% python3 -q
>>> import numpy as np
>>> from numpy import linalg as LA
>>> np.set_printoptions(suppress=True, linewidth=160)
>>> tidy = lambda a: np.round(a, 2) + 0
>>> u = np.array([7, 9, -8, -6])
>>> data = np.array([np.roll(u, i) for i in range(4)])
>>> print(data)
[[ 7  9 -8 -6]
 [-6  7  9 -8]
 [-8 -6  7  9]
 [ 9 -8 -6  7]]
>>> rng = np.random.default_rng(86567)
>>> labels = rng.permutation(4)
>>> print(labels)
[0 1 2 3]
>>> B = data[labels][:, labels]
>>> print(tidy(np.sort(np.abs(LA.eigvals(B)))))
[ 2.    4.   21.21 21.21]
>>> print(B)
[[ 7  9 -8 -6]
 [-6  7  9 -8]
 [-8 -6  7  9]
 [ 9 -8 -6  7]]
>>> proj = np.triu(np.array([[2, -1, 0, 0], [2, -1, 0, 0], [-1, 3, 0, -2], [2, 1, 2, 2]]), 1) + np.eye(4)
>>> B = proj @ data @ LA.inv(proj)
>>> print(np.trace(B), np.trace(data))
28.0 28
>>> print(B)
[[ 13.  15. -17. -32.]
 [ -6.   1.   9.  10.]
 [-26. -16.  19.  33.]
 [  9.   1.  -6.  -5.]]
>>> print((data - data.T) / 2)
[[ 0.   7.5  0.  -7.5]
 [-7.5  0.   7.5  0. ]
 [ 0.  -7.5  0.   7.5]
 [ 7.5  0.  -7.5  0. ]]
>>> print(LA.matrix_power(data, 2))
[[   5  222    5 -228]
 [-228    5  222    5]
 [   5 -228    5  222]
 [ 222    5 -228    5]]
>>> print(np.allclose(data @ data.T, data.T @ data))
True
>>> print(np.allclose(data @ data.T, data.T @ data))
True
>>> print(data @ np.ones(4))
[2. 2. 2. 2.]
>>> print(data @ (-1.0) ** np.arange(4))
[-4.  4. -4.  4.]
